% python3 -q
>>> import numpy as np
>>> from numpy import linalg as LA
>>> np.set_printoptions(precision=2, suppress=True, linewidth=160)
>>> tidy = lambda a: np.round(a, 2) + 0
>>> arr = np.load("out17.npy")
>>> arr
array([[-3, -3,  6, -1, -1,  2],
       [ 9,  0,  0,  3,  0,  0],
       [ 0,  0,  0,  0,  0,  0],
       [-1, -1,  2, -2, -2,  4],
       [ 3,  0,  0,  6,  0,  0],
       [ 0,  0,  0,  0,  0,  0]])
>>> print(tidy(LA.norm(arr[3], 1)), tidy(LA.norm(arr[3], np.inf)))
12.0 4.0
>>> print(arr[3] @ arr[1])
-15
>>> Uu, sig, vt = LA.svd(arr)
>>> tidy(sig)
array([11.92,  7.37,  4.55,  2.81,  0.  ,  0.  ])
>>> B = Uu[:, :4] @ np.diag(sig[:4]) @ vt[:4]
>>> tidy(np.abs(arr - B).max())
np.float64(0.0)
>>> tidy(B)
array([[-3., -3.,  6., -1., -1.,  2.],
       [ 9.,  0.,  0.,  3.,  0.,  0.],
       [ 0.,  0.,  0.,  0.,  0.,  0.],
       [-1., -1.,  2., -2., -2.,  4.],
       [ 3.,  0.,  0.,  6.,  0.,  0.],
       [ 0.,  0.,  0.,  0.,  0.,  0.]])
>>> LA.matrix_rank(B)
np.int64(4)
>>> K = np.loadtxt("arr.csv", delimiter=",")
>>> tidy(K)
array([[0.85, 0.05, 0.35],
       [0.05, 0.  , 0.02],
       [0.35, 0.02, 0.14]])
>>> w, V = LA.eigh(K)
>>> x = np.array([1, 3, 3])
>>> tidy(x @ K @ x / (x @ x)), tidy(w[0]), w[-1]
(np.float64(0.26), np.float64(0.0), np.float64(1.0))
>>> print((np.sign(V[:, -1].round(6)) == np.sign(V[0, -1].round(6))).astype(int))
[1 1 1]
>>> tidy(V * np.abs(w) @ V.T)
array([[0.85, 0.05, 0.35],
       [0.05, 0.  , 0.02],
       [0.35, 0.02, 0.14]])
>>> tidy(np.abs(K).sum(axis=1).max()), np.abs(w).max()
(np.float64(1.25), np.float64(1.0))
